$ ipython --no-banner

In [1]: import numpy as np

In [2]: np.set_printoptions(suppress=True, linewidth=200)

In [3]: def tidy(a):
   ...:     return np.round(a, 2) + 0
   ...: 

In [4]: feats = np.array([[0.2, 0.1, -0.9],
   ...:     [1.1, -0.1, 0.9],
   ...:     [-0.8, -1.4, 1.4],
   ...:     [-0.4, -1.1, -1.5],
   ...:     [-0.4, 0.7, 0.5],
   ...:     [0.7, 0.5, -1.7],
   ...:     [-0.1, 1.8, 0.8],
   ...:     [-1.1, -0.3, -0.7],
   ...:     [-0.2, 0.8, -0.4],
   ...:     [0.7, 1.1, 1.1],
   ...:     [-0.2, 0.4, 0.4],
   ...:     [-0.7, 0.3, -0.7],
   ...:     [-0.3, 0.0, -0.4],
   ...:     [1.7, 0.0, -0.1],
   ...:     [1.0, -0.2, -0.3]])

In [5]: feats[6] *= 20

In [6]: feats
Out[6]: 
array([[ 0.2,  0.1, -0.9],
       [ 1.1, -0.1,  0.9],
       [-0.8, -1.4,  1.4],
       [-0.4, -1.1, -1.5],
       [-0.4,  0.7,  0.5],
       [ 0.7,  0.5, -1.7],
       [-2. , 36. , 16. ],
       [-1.1, -0.3, -0.7],
       [-0.2,  0.8, -0.4],
       [ 0.7,  1.1,  1.1],
       [-0.2,  0.4,  0.4],
       [-0.7,  0.3, -0.7],
       [-0.3,  0. , -0.4],
       [ 1.7,  0. , -0.1],
       [ 1. , -0.2, -0.3]])

In [7]: Uu, s, vt = np.linalg.svd(feats)

In [8]: tidy(s)
Out[8]: array([39.53,  3.28,  3.02])

In [9]: np.argmax(s[:-1] / (s[1:] + 1e-6)) + 1
Out[9]: np.int64(1)

In [10]: B = Uu[:, :1] @ np.diag(s[:1]) @ vt[:1]

In [11]: tidy(np.abs(feats - B).max())
Out[11]: np.float64(1.69)

In [12]: np.linalg.matrix_rank(feats, rtol=0.05)
Out[12]: np.int64(3)

In [13]: hat = feats @ np.linalg.solve(feats.T @ feats, feats.T)

In [14]: tidy(np.linalg.eigvalsh(hat))
Out[14]: array([0., 0., 0., 0., 0., 0., 0., 0., 0., 0., 0., 0., 1., 1., 1.])

In [15]: K = np.load("run15.npy")

In [16]: K
Out[16]: 
array([[-0.04, -0.03, -0.05,  0.04,  0.  ],
       [-2.23, -2.  ,  0.12,  0.57,  1.31],
       [-1.12, -0.93,  0.03,  0.23,  0.7 ],
       [ 2.13,  2.04, -0.13, -0.6 , -1.35],
       [ 3.36,  3.08, -0.32, -0.91, -2.08],
       [-0.04,  0.04,  0.04,  0.06,  0.06],
       [-1.12, -0.97,  0.14,  0.29,  0.76],
       [ 3.29,  3.01, -0.33, -0.88, -2.18],
       [-1.1 , -1.02,  0.01,  0.4 ,  0.7 ],
       [-2.18, -1.98,  0.19,  0.61,  1.45],
       [-1.03, -1.05,  0.09,  0.32,  0.58],
       [-2.16, -1.93,  0.23,  0.63,  1.46],
       [-2.18, -1.96,  0.22,  0.52,  1.35],
       [ 0.05, -0.03,  0.02,  0.03,  0.12],
       [ 2.22,  2.01, -0.28, -0.58, -1.42],
       [ 3.23,  3.07, -0.35, -0.84, -2.07],
       [ 2.19,  2.05, -0.23, -0.55, -1.35],
       [-0.03,  0.01,  0.01,  0.02, -0.05],
       [ 1.18,  0.99, -0.1 , -0.29, -0.74]])

In [17]: B = K / np.sqrt((K ** 2).mean(axis=1, keepdims=True))

In [18]: tidy(B[8])
Out[18]: array([-1.44, -1.34,  0.01,  0.53,  0.92])

In [19]: np.linalg.matrix_rank(K - K.mean(axis=1, keepdims=True))
Out[19]: np.int64(4)

In [20]: tidy(np.linalg.norm(B, axis=1))
Out[20]: array([2.24, 2.24, 2.24, 2.24, 2.24, 2.24, 2.24, 2.24, 2.24, 2.24, 2.24, 2.24, 2.24, 2.24, 2.24, 2.24, 2.24, 2.24, 2.24])

In [21]: x = np.array([-1, 2, 0, 1, 2])

In [22]: target = K @ x

In [23]: tidy(np.linalg.lstsq(K, target)[0])
Out[23]: array([-1.,  2.,  0.,  1.,  2.])

In [24]: tidy(np.linalg.solve(K.T @ K, K.T @ target))
Out[24]: array([-1.,  2.,  0.,  1.,  2.])

In [25]: tidy(target)
Out[25]: array([ 0.02,  1.42,  0.89, -1.35, -2.27,  0.3 ,  0.99, -2.51,  0.86,  1.73,  0.41,  1.85,  1.48,  0.16, -1.62, -2.07, -1.34, -0.03, -0.97])

In [26]: rng = np.random.default_rng(6983)

In [27]: target = target + 0.1 * rng.normal(size=19)

In [28]: tidy(target)
Out[28]: array([-0.03,  1.34,  0.93, -1.26, -2.1 ,  0.46,  1.07, -2.49,  0.71,  1.76,  0.47,  1.94,  1.36,  0.12, -1.72, -2.17, -1.13,  0.08, -1.16])

In [29]: beta, *_ = np.linalg.lstsq(K, target)

In [30]: tidy(K.T @ (target - K @ beta))
Out[30]: array([0., 0., 0., 0., 0.])

In [31]: beta.round()
Out[31]: array([-1.,  3.,  1.,  1.,  2.])

In [32]: [round(float(np.linalg.norm(np.linalg.solve(K.T @ K + lam * np.eye(5), K.T @ target))), 2) for lam in (0, 1, 10, 100)]
Out[32]: [4.08, 0.52, 0.43, 0.29]

In [33]: tidy(np.linalg.norm(target - K @ beta))
Out[33]: np.float64(0.41)

In [34]: tidy(beta)
Out[34]: array([-1.4 ,  2.73,  0.95,  1.36,  2.12])

In [35]: hat = K @ np.linalg.solve(K.T @ K, K.T)

In [36]: tidy(np.diag(hat))
Out[36]: array([0.08, 0.34, 0.46, 0.31, 0.25, 0.29, 0.11, 0.26, 0.48, 0.16, 0.33, 0.29, 0.18, 0.39, 0.22, 0.38, 0.17, 0.17, 0.14])

In [37]: arr = np.load("test19.npy")

In [38]: arr
Out[38]: 
array([[2, 3, 0, 2, 1],
       [1, 1, 0, 3, 1],
       [3, 2, 0, 0, 3],
       [3, 0, 2, 2, 1],
       [3, 1, 0, 0, 2],
       [0, 0, 2, 1, 3]])

In [39]: tidy(np.linalg.norm(arr))
Out[39]: np.float64(9.9)

In [40]: np.diff(arr, axis=0)
Out[40]: 
array([[-1, -2,  0,  1,  0],
       [ 2,  1,  0, -3,  2],
       [ 0, -2,  2,  2, -2],
       [ 0,  1, -2, -2,  1],
       [-3, -1,  2,  1,  1]])

In [41]: np.unravel_index(np.abs(arr).argmax(), arr.shape)
Out[41]: (np.int64(0), np.int64(1))

In [42]: arr - arr[0]
Out[42]: 
array([[ 0,  0,  0,  0,  0],
       [-1, -2,  0,  1,  0],
       [ 1, -1,  0, -2,  2],
       [ 1, -3,  2,  0,  0],
       [ 1, -2,  0, -2,  1],
       [-2, -3,  2, -1,  2]])

In [43]: tidy(arr.mean(axis=0))
Out[43]: array([2.  , 1.17, 0.67, 1.33, 1.83])

In [44]: f, g = arr[5], arr[0]

In [45]: f @ f
Out[45]: np.int64(14)

In [46]: f @ g
Out[46]: np.int64(5)

In [47]: pr = (f @ g) / (f @ f) * f

In [48]: (g - pr) @ f
Out[48]: np.float64(0.0)

In [49]: tidy(np.linalg.norm(f + g) ** 2 + np.linalg.norm(f - g) ** 2)
Out[49]: np.float64(64.0)

In [50]: tidy(pr)
Out[50]: array([0.  , 0.  , 0.71, 0.36, 1.07])

In [51]: tidy(g - pr)
Out[51]: array([ 2.  ,  3.  , -0.71,  1.64, -0.07])

In [52]: np.outer(f, g)
Out[52]: 
array([[0, 0, 0, 0, 0],
       [0, 0, 0, 0, 0],
       [4, 6, 0, 4, 2],
       [2, 3, 0, 2, 1],
       [6, 9, 0, 6, 3]])

In [53]: data = np.eye(4, dtype=int)[rng.permutation(4)]

In [54]: data
Out[54]: 
array([[0, 1, 0, 0],
       [0, 0, 1, 0],
       [0, 0, 0, 1],
       [1, 0, 0, 0]])

In [55]: q, evecs = np.linalg.qr(data[:, :3])[0], np.linalg.qr(data[:, 3:])[0]

In [56]: s = np.linalg.svd(q.T @ evecs, compute_uv=False)

In [57]: s
Out[57]: array([0.])

In [58]: tidy(np.linalg.norm(q @ q.T - evecs @ evecs.T, 2))
Out[58]: np.float64(1.0)

In [59]: x = np.array([-1, 2, 0, -3, 0])

In [60]: target = K @ x

In [61]: beta, lr = np.zeros(5), 1 / np.linalg.norm(K, 2) ** 2

In [62]: for i in range(200):
    ...:     beta -= lr * K.T @ (K @ beta - target)
    ...:     if i % 50 == 0: print(i, round(np.linalg.norm(K @ beta - target), 2))
    ...: 
0 0.7
50 0.69
100 0.69
150 0.68

In [63]: tidy(beta)
Out[63]: array([ 0.62,  0.73, -0.03, -0.3 , -0.41])

In [64]: tidy(np.linalg.det(2 * data)), tidy(np.linalg.det(data))
Out[64]: (np.float64(-16.0), np.float64(-1.0))

In [65]: tidy(np.linalg.det(data.T))
Out[65]: np.float64(-1.0)

In [66]: tidy(np.linalg.det(data[::-1]))
Out[66]: np.float64(-1.0)

In [67]: np.einsum("ij,ji->", data, data)
Out[67]: np.int64(0)

In [68]: tidy(np.linalg.eigvals(data).sum().real)
Out[68]: np.float64(0.0)

In [69]: tidy(np.poly(data))
Out[69]: array([ 1.,  0.,  0.,  0., -1.])

In [70]: np.kron(np.eye(2, dtype=int), data)
Out[70]: 
array([[0, 1, 0, 0, 0, 0, 0, 0],
       [0, 0, 1, 0, 0, 0, 0, 0],
       [0, 0, 0, 1, 0, 0, 0, 0],
       [1, 0, 0, 0, 0, 0, 0, 0],
       [0, 0, 0, 0, 0, 1, 0, 0],
       [0, 0, 0, 0, 0, 0, 1, 0],
       [0, 0, 0, 0, 0, 0, 0, 1],
       [0, 0, 0, 0, 1, 0, 0, 0]])

In [71]: m1 = np.load("w.npy")

In [72]: m1
Out[72]: 
array([[-2.,  1.,  0.,  0.,  0.,  0.,  0.],
       [ 0., -2.,  1.,  0.,  0.,  0.,  0.],
       [ 0.,  0., -2.,  1.,  0.,  0.,  0.],
       [ 0.,  0.,  0., -2.,  1.,  0.,  0.],
       [ 0.,  0.,  0.,  0., -2.,  1.,  0.],
       [ 0.,  0.,  0.,  0.,  0., -2.,  1.],
       [ 0.,  0.,  0.,  0.,  0.,  0., -2.]])

In [73]: cov = m1.T @ m1

In [74]: np.linalg.matrix_rank(cov)
Out[74]: np.int64(7)

In [75]: np.trace(cov), (m1 ** 2).sum()
Out[75]: (np.float64(34.0), np.float64(34.0))

In [76]: t3 = np.stack([m1, 3 * m1, m1[::-1]])

In [77]: t3.sum(axis=0)
Out[77]: 
array([[ -8.,   4.,   0.,   0.,   0.,   0.,  -2.],
       [  0.,  -8.,   4.,   0.,   0.,  -2.,   1.],
       [  0.,   0.,  -8.,   4.,  -2.,   1.,   0.],
       [  0.,   0.,   0., -10.,   5.,   0.,   0.],
       [  0.,   0.,  -2.,   1.,  -8.,   4.,   0.],
       [  0.,  -2.,   1.,   0.,   0.,  -8.,   4.],
       [ -2.,   1.,   0.,   0.,   0.,   0.,  -8.]])

In [78]: tidy(np.linalg.norm(t3, axis=(1, 2)))
Out[78]: array([ 5.83, 17.49,  5.83])

In [79]: np.linalg.matrix_rank(t3)
Out[79]: array([7, 7, 7])

In [80]: np.linalg.matrix_rank(t3.reshape(3, -1))
Out[80]: np.int64(2)

In [81]: np.allclose(m1, m1.T)
Out[81]: False

In [82]: tidy(np.linalg.matrix_power(m1, 2))
Out[82]: 
array([[ 4., -4.,  1.,  0.,  0.,  0.,  0.],
       [ 0.,  4., -4.,  1.,  0.,  0.,  0.],
       [ 0.,  0.,  4., -4.,  1.,  0.,  0.],
       [ 0.,  0.,  0.,  4., -4.,  1.,  0.],
       [ 0.,  0.,  0.,  0.,  4., -4.,  1.],
       [ 0.,  0.,  0.,  0.,  0.,  4., -4.],
       [ 0.,  0.,  0.,  0.,  0.,  0.,  4.]])

In [83]: tidy(np.linalg.det(m1))
Out[83]: np.float64(-128.0)

In [84]: np.allclose(m1 @ m1.T, m1.T @ m1)
Out[84]: False

In [85]: tidy(np.sort(np.abs(np.linalg.eigvals(m1))))
Out[85]: array([2., 2., 2., 2., 2., 2., 2.])

In [86]: np.trace(m1)
Out[86]: np.float64(-14.0)

In [87]: x = np.array([3, -1, 0, 1, 5])

In [88]: h1 = np.maximum(arr @ x, 0)

In [89]: arr * (h1 > 1e-9)[:, None]
Out[89]: 
array([[2, 3, 0, 2, 1],
       [1, 1, 0, 3, 1],
       [3, 2, 0, 0, 3],
       [3, 0, 2, 2, 1],
       [3, 1, 0, 0, 2],
       [0, 0, 2, 1, 3]])

In [90]: np.maximum(arr @ x, 0) - np.maximum(-arr @ x, 0)
Out[90]: array([10, 10, 22, 16, 18, 16])

In [91]: np.maximum(arr @ (3 * x), 0)
Out[91]: array([30, 30, 66, 48, 54, 48])

In [92]: F = rng.normal(size=(30, 6)) + 5 * np.array([6, 6, 9, 7, 7, 6])

In [93]: tidy(F)
Out[93]: 
array([[29.56, 30.41, 44.52, 35.71, 35.53, 29.83],
       [29.05, 30.12, 45.35, 34.99, 34.65, 30.91],
       [28.41, 30.29, 45.  , 34.53, 36.36, 31.1 ],
       [29.92, 30.2 , 45.94, 35.68, 35.22, 30.53],
       [29.72, 29.69, 44.  , 34.93, 35.19, 30.69],
       [27.52, 32.21, 45.98, 35.94, 36.51, 30.67],
       [29.93, 29.46, 43.41, 34.87, 33.84, 30.36],
       [28.64, 30.3 , 45.66, 34.99, 35.44, 30.05],
       [30.18, 29.7 , 45.79, 34.59, 36.21, 30.94],
       [29.81, 29.88, 44.15, 36.45, 34.86, 29.29],
       [28.09, 29.52, 46.42, 34.39, 34.06, 29.77],
       [31.86, 28.28, 44.88, 36.21, 34.76, 29.91],
       [31.06, 29.74, 46.16, 36.85, 37.64, 29.59],
       [29.15, 29.53, 44.56, 35.15, 35.06, 29.78],
       [30.42, 29.68, 45.03, 35.38, 35.8 , 29.52],
       [30.5 , 29.54, 44.96, 33.57, 34.49, 31.87],
       [32.85, 29.9 , 43.99, 35.14, 34.08, 31.46],
       [29.46, 30.84, 45.37, 35.37, 36.88, 30.32],
       [30.28, 29.24, 44.66, 35.13, 35.  , 28.43],
       [29.35, 29.5 , 44.94, 36.17, 35.69, 31.86],
       [28.61, 29.8 , 46.42, 35.59, 35.35, 30.51],
       [30.62, 30.11, 46.19, 35.67, 33.78, 30.02],
       [30.34, 31.21, 42.96, 34.99, 33.29, 31.25],
       [30.  , 29.88, 44.59, 35.12, 35.09, 30.99],
       [31.87, 29.39, 44.8 , 34.98, 34.32, 30.28],
       [29.32, 29.47, 46.32, 35.16, 34.7 , 30.53],
       [28.13, 29.95, 43.93, 34.91, 35.  , 28.74],
       [30.41, 30.9 , 45.91, 35.72, 34.53, 29.82],
       [30.72, 29.68, 45.88, 35.76, 33.86, 28.91],
       [31.09, 28.62, 46.4 , 35.33, 36.64, 32.26]])

In [94]: d = np.linalg.norm(F[:, None] - F[None], axis=-1)

In [95]: d.mean(axis=1).argmax()
Out[95]: np.int64(5)

In [96]: tidy(d[:5, :5])
Out[96]: 
array([[0.  , 1.87, 2.3 , 1.67, 1.51],
       [1.87, 0.  , 1.93, 1.43, 1.68],
       [2.3 , 1.93, 0.  , 2.47, 2.18],
       [1.67, 1.43, 2.47, 0.  , 2.15],
       [1.51, 1.68, 2.18, 2.15, 0.  ]])
